$ ipython --no-banner

In [1]: import numpy as np

In [2]: np.set_printoptions(precision=2, suppress=True, linewidth=120, floatmode="fixed")

In [3]: tidy = lambda a: np.round(a, 2) + 0

In [4]: out = np.array([[1, -2, 1]])

In [5]: W0 = out.T @ out

In [6]: W0
Out[6]: 
array([[ 1, -2,  1],
       [-2,  4, -2],
       [ 1, -2,  1]])

In [7]: np.unique(W0.round(6), axis=0).shape
Out[7]: (2, 3)

In [8]: tidy(np.trace(np.linalg.pinv(W0) @ W0))
Out[8]: np.float64(1.0)

In [9]: np.allclose(W0[:-1].T @ np.linalg.lstsq(W0[:-1].T, W0[-1])[0], W0[-1])
Out[9]: True

In [10]: F = np.load("dump.npy")

In [11]: F
Out[11]: 
array([[-1,  0],
       [ 0,  7]])

In [12]: # 2 blocks once reordered

In [13]: q, evecs = np.linalg.qr(F[:, :1])[0], np.linalg.qr(F[:, 1:])[0]

In [14]: sigma = np.linalg.svd(q.T @ evecs, compute_uv=False)

In [15]: sigma
Out[15]: array([0.00])

In [16]: ev, evecs = np.linalg.eig(F)

In [17]: print(tidy(np.sort(np.linalg.eigvals(F @ F))))
[ 1.00 49.00]

In [18]: tidy(np.sort(np.linalg.eigvals(F.T)))
Out[18]: array([-1.00,  7.00])

In [19]: tidy(np.sort(np.linalg.eigvals(np.linalg.inv(F))))
Out[19]: array([-1.00,  0.14])

In [20]: ev, evecs = np.linalg.eigh(F)

In [21]: np.unique(ev.round(6) + 0, return_counts=True)[1]
Out[21]: array([1, 1])

In [22]: np.abs(evecs[:, -1]).round(6).argmax()
Out[22]: np.int64(1)

In [23]: evecs.T @ evecs
Out[23]: 
array([[1.00, 0.00],
       [0.00, 1.00]])

In [24]: ev
Out[24]: array([-1.00,  7.00])

In [25]: np.abs(evecs[:, -1])
Out[25]: array([0.00, 1.00])

In [26]: print(evecs @ np.diag(ev) @ evecs.T)
[[-1.00  0.00]
 [ 0.00  7.00]]

In [27]: rng = np.random.default_rng(5224)

In [28]: labels = rng.permutation(2)

In [29]: labels
Out[29]: array([1, 0])

In [30]: out = F[labels][:, labels]

In [31]: tidy(np.linalg.det(out)), tidy(np.linalg.det(F[labels]))
Out[31]: (np.float64(-7.0), np.float64(7.0))

In [32]: print(tidy(np.sort(np.abs(np.linalg.eigvals(out)))))
[1.00 7.00]

In [33]: np.allclose(out, F)
Out[33]: False

In [34]: np.poly(F)
Out[34]: array([ 1.00, -6.00, -7.00])

In [35]: np.einsum("ii->", F)
Out[35]: np.int64(6)

In [36]: tidy(np.linalg.det(F.T))
Out[36]: np.float64(-7.0)

In [37]: tidy(np.linalg.det(F[::-1]))
Out[37]: np.float64(7.0)

In [38]: tidy(np.linalg.eigvals(F).sum().real)
Out[38]: np.float64(6.0)

In [39]: print(np.einsum("ij,ji->", F, F))
50

In [40]: m1 = np.loadtxt("arr.csv", delimiter=",")

In [41]: print(m1)
[[ 0.21  0.04 -0.18]
 [ 0.00  0.00  0.00]
 [ 0.90  0.27 -0.85]
 [ 1.00  0.64 -1.00]
 [ 0.40  0.08 -0.35]
 [ 0.21  0.04 -0.18]
 [-1.00 -0.54  0.99]
 [ 0.99  0.51 -0.99]
 [-0.21 -0.04  0.18]
 [-0.85 -0.24  0.79]
 [-1.00 -0.56  0.99]
 [-1.00 -0.54  0.99]
 [-0.78 -0.20  0.72]
 [-0.21 -0.04  0.18]
 [ 0.99  0.45 -0.97]
 [-0.98 -0.41  0.96]]

In [42]: q, r_ = np.linalg.qr(m1)

In [43]: tidy(q @ r_)
Out[43]: 
array([[ 0.21,  0.04, -0.18],
       [ 0.00,  0.00,  0.00],
       [ 0.90,  0.27, -0.85],
       [ 1.00,  0.64, -1.00],
       [ 0.40,  0.08, -0.35],
       [ 0.21,  0.04, -0.18],
       [-1.00, -0.54,  0.99],
       [ 0.99,  0.51, -0.99],
       [-0.21, -0.04,  0.18],
       [-0.85, -0.24,  0.79],
       [-1.00, -0.56,  0.99],
       [-1.00, -0.54,  0.99],
       [-0.78, -0.20,  0.72],
       [-0.21, -0.04,  0.18],
       [ 0.99,  0.45, -0.97],
       [-0.98, -0.41,  0.96]])

In [44]: tidy(abs(r_[0, 0])), tidy(np.linalg.norm(m1[:, 0]))
Out[44]: (np.float64(3.07), np.float64(3.07))

In [45]: C = m1[[2, 8]].astype(float)

In [46]: for _ in range(4):
    ...:     labels = np.linalg.norm(m1[:, None] - C, axis=-1).argmin(axis=1)
    ...:     C = np.array([m1[labels == j].mean(axis=0) for j in range(2)])
    ...: 

In [47]: labels
Out[47]: array([0, 1, 0, 0, 0, 0, 1, 0, 1, 1, 1, 1, 1, 1, 0, 1])

In [48]: print(tidy(C[1] - C[0]))
[-1.34 -0.58  1.29]

In [49]: print(np.bincount(labels))
[7 9]

In [50]: tidy(C)
Out[50]: 
array([[ 0.67,  0.29, -0.65],
       [-0.67, -0.29,  0.64]])

In [51]: ev, evecs = np.linalg.eigh(W0)

In [52]: x = np.array([6, 0, 7])

In [53]: np.abs(W0).sum(axis=1).max(), tidy(np.abs(ev).max())
Out[53]: (np.int64(8), np.float64(6.0))

In [54]: print((np.sign(evecs[:, -1].round(6)) == np.sign(evecs[0, -1].round(6))).astype(int))
[1 0 1]

In [55]: proj = m1 @ np.linalg.solve(m1.T @ m1, m1.T)

In [56]: print(np.allclose(proj @ proj, proj))
True

In [57]: q, _ = np.linalg.qr(np.array([[1.7, 1.2, 0.5, 0.2, 0.7],
    ...:     [0.8, -0.1, 1.2, 1.4, 0.6],
    ...:     [0.1, 0.6, -0.3, 0.2, 0.6],
    ...:     [-0.9, 0.3, -0.2, 0.1, 0.4],
    ...:     [0.2, 0.4, 0.0, 0.6, -0.5]]))

In [58]: ev = np.array([6, 8, 0, 3, 7])

In [59]: A = q @ np.diag(ev) @ q.T

In [60]: print(tidy(A))
[[ 5.93  0.14  0.89  0.35  1.10]
 [ 0.14  2.49 -0.03 -3.10 -1.11]
 [ 0.89 -0.03  6.16  1.41 -1.17]
 [ 0.35 -3.10  1.41  4.23  0.77]
 [ 1.10 -1.11 -1.17  0.77  5.19]]

In [61]: # equal to its transpose

In [62]: np.linalg.cond(A) > 100
Out[62]: np.True_

In [63]: np.argsort(-np.linalg.norm(A, axis=0).round(6), kind="stable")[:3]
Out[63]: array([2, 0, 4])

In [64]: U, sigma, VT = np.linalg.svd(A)

In [65]: evecs = VT[:(sigma > 1e-8).sum()]

In [66]: x = A[4] + 3 * A[2] + rng.integers(2) * np.eye(5)[0]

In [67]: print(tidy(x))
[ 3.76 -1.20 17.30  5.00  1.68]

In [68]: tidy(np.diag(evecs.T @ evecs))
Out[68]: array([1.00, 0.39, 0.99, 0.63, 1.00])

In [69]: print(tidy(evecs.T @ evecs))
[[ 1.00  0.04 -0.01  0.03  0.00]
 [ 0.04  0.39  0.09 -0.47 -0.05]
 [-0.01  0.09  0.99  0.07  0.01]
 [ 0.03 -0.47  0.07  0.63 -0.04]
 [ 0.00 -0.05  0.01 -0.04  1.00]]
